>>> import numpy as np
>>> import numpy.linalg as la
>>> np.set_printoptions(precision=2, suppress=True, linewidth=140)
>>> rnd = lambda a: np.round(a, 2) + 0
>>> other = np.array([[-4, -5], [3, -8]])
>>> C = np.array([[4, 0], [0, 1]])
>>> data = np.kron(other, C)
>>> data
array([[-16,   0, -20,   0],
       [  0,  -4,   0,  -5],
       [ 12,   0, -32,   0],
       [  0,   3,   0,  -8]])
>>> # 2 blocks once reordered
>>> proj = np.triu(np.array([[1, 2, 1, 1], [0, 0, 2, 0], [1, 0, 1, 0], [0, 2, 2, 0]]), 1) + np.eye(4)
>>> other = proj @ data @ la.inv(proj)
>>> np.trace(other), np.trace(data)
(np.float64(-60.0), np.int64(-60))
>>> rng = np.random.default_rng(5798)
>>> other = data + rng.integers(-2, 3, (4, 2)) @ rng.integers(-2, 3, (2, 4))
>>> other
array([[-15,  -2, -21,  -1],
       [  6, -12,  -4,  -9],
       [  9,   2, -31,   1],
       [  0,   5,   1,  -7]])
>>> other - data
array([[ 1, -2, -1, -1],
       [ 6, -8, -4, -4],
       [-3,  2,  1,  1],
       [ 0,  2,  1,  1]])
>>> rnd(la.svd(other - data, compute_uv=False))
array([12.51,  1.86,  0.  ,  0.  ])
>>> np.abs(other - data).sum(axis=1)
array([ 5, 22,  7,  4])
>>> la.matrix_power(data, 3)
array([[ 11264,      0, -31040,      0],
       [     0,    176,      0,   -485],
       [ 18624,      0, -13568,      0],
       [     0,    291,      0,   -212]])
>>> other = np.array([[3, 1, 2], [-1, 1, -1]])
>>> C = np.kron(other, data)
>>> la.matrix_rank(C)
np.int64(8)
>>> rnd(la.norm(C, 2)), rnd(la.norm(other, 2) * la.norm(data, 2))
(np.float64(147.81), np.float64(147.81))
>>> other = la.inv(data)
>>> rnd(la.det(data) * other)
array([[-1504.,     0.,   940.,     0.],
       [    0., -6016.,     0.,  3760.],
       [ -564.,     0.,  -752.,     0.],
       [    0., -2256.,     0., -3008.]])
>>> rnd(la.det(data) * la.det(other))
np.float64(1.0)
>>> rnd(la.cond(data))
np.float64(7.6)
>>> rnd(data @ other)
array([[1., 0., 0., 0.],
       [0., 1., 0., 0.],
       [0., 0., 1., 0.],
       [0., 0., 0., 1.]])
>>> np.allclose(other, data.T)
False
>>> (np.abs(other) > 1e-9).astype(int)
array([[1, 0, 1, 0],
       [0, 1, 0, 1],
       [1, 0, 1, 0],
       [0, 1, 0, 1]])
>>> rnd(la.inv(other))
array([[-16.,   0., -20.,   0.],
       [  0.,  -4.,   0.,  -5.],
       [ 12.,   0., -32.,   0.],
       [  0.,   3.,   0.,  -8.]])
>>> K = np.loadtxt("out1.csv", delimiter=",")
>>> K
array([[0., 3., 0., 0.],
       [0., 0., 0., 0.],
       [4., 0., 4., 0.],
       [0., 0., 0., 0.]])
>>> rank = la.matrix_rank(K)
>>> rank
np.int64(2)
>>> null = la.svd(K)[2][rank:].T
>>> [int(la.matrix_rank(np.delete(K, i, axis=0))) for i in range(4)]
[1, 2, 1, 2]
>>> [int(la.matrix_rank(K[:i])) for i in range(1, len(K) + 1)]
[1, 1, 2, 2]
>>> [int(la.matrix_rank(K[:, :j + 1])) for j in range(4)]
[1, 2, 2, 2]
>>> x0 = np.array([-1, -1, 3, 1])
>>> np.sign((K @ x0).round(6))
array([-1.,  0.,  1.,  0.])
>>> (K * x0).sum(axis=1)
array([-3.,  0.,  8.,  0.])
>>> la.matrix_rank(K)
np.int64(2)
>>> np.diff(K, axis=0)
array([[ 0., -3.,  0.,  0.],
       [ 4.,  0.,  4.,  0.],
       [-4.,  0., -4.,  0.]])
>>> rnd(la.svd(K, compute_uv=False))
array([5.66, 3.  , 0.  , 0.  ])
>>> K.mean(axis=0)
array([1.  , 0.75, 1.  , 0.  ])
>>> np.count_nonzero(K)
np.int64(3)
>>> np.unravel_index(np.abs(K).argmax(), K.shape)
(np.int64(2), np.int64(0))
>>> K.shape
(4, 4)
>>> K.sum(axis=1)
array([3., 0., 8., 0.])
>>> K.sum(axis=0)
array([4., 3., 4., 0.])
>>> A = np.load("block6.npy")
>>> A
array([[ 2,  1, -2, -1],
       [ 1,  0,  1, -1],
       [-2,  0, -1,  0],
       [ 4,  1,  0, -3]])
>>> lab = rng.permutation(4)
>>> lab
array([3, 2, 0, 1])
>>> other = A[lab][:, lab]
>>> rnd(np.sort(np.abs(la.eigvals(other))))
array([0.  , 2.27, 2.27, 2.34])
>>> mat, _ = la.qr(np.array([[-0.9, -0.1, 1.1], [-0.5, 0.4, 0.1], [-0.9, 0.1, 1.0]]))
>>> rnd(mat)
array([[-0.66,  0.49, -0.57],
       [-0.37, -0.87, -0.33],
       [-0.66, -0.01,  0.75]])
>>> rnd(la.svd(mat, compute_uv=False))
array([1., 1., 1.])
>>> rnd(mat.T @ mat)
array([[1., 0., 0.],
       [0., 1., 0.],
       [0., 0., 1.]])
>>> rnd(la.norm(mat, axis=0))
array([1., 1., 1.])
>>> proj = np.triu(np.array([[9, 1, 0], [0, 0, 4], [2, 5, 7]]), 1) + np.eye(3)
>>> other = proj @ mat @ la.inv(proj)
>>> rnd(la.det(other))
np.float64(1.0)
>>> rnd(np.trace(other)), rnd(np.trace(mat))
(np.float64(-0.78), np.float64(-0.78))
>>> rnd(np.poly(other))
array([ 1.  ,  0.78, -0.78, -1.  ])
>>> rnd(other)
array([[-1.02,  0.65, -3.49],
       [-3.  ,  2.09, -5.68],
       [-0.66,  0.65, -1.84]])
>>> left, sigma, Vh = la.svd(mat, full_matrices=False)
>>> left.shape, sigma.shape, Vh.shape
((3, 3), (3,), (3, 3))
>>> rnd(left.T @ left)
array([[1., 0., 0.],
       [0., 1., 0.],
       [0., 0., 1.]])
>>> rnd(sigma)
array([1., 1., 1.])
>>> rnd(np.cumsum(sigma ** 2) / np.sum(sigma ** 2))
array([0.33, 0.67, 1.  ])
>>> rnd(left.T @ mat @ Vh.T)
array([[1., 0., 0.],
       [0., 1., 0.],
       [0., 0., 1.]])
>>> Vh @ Vh.T
array([[1., 0., 0.],
       [0., 1., 0.],
       [0., 0., 1.]])
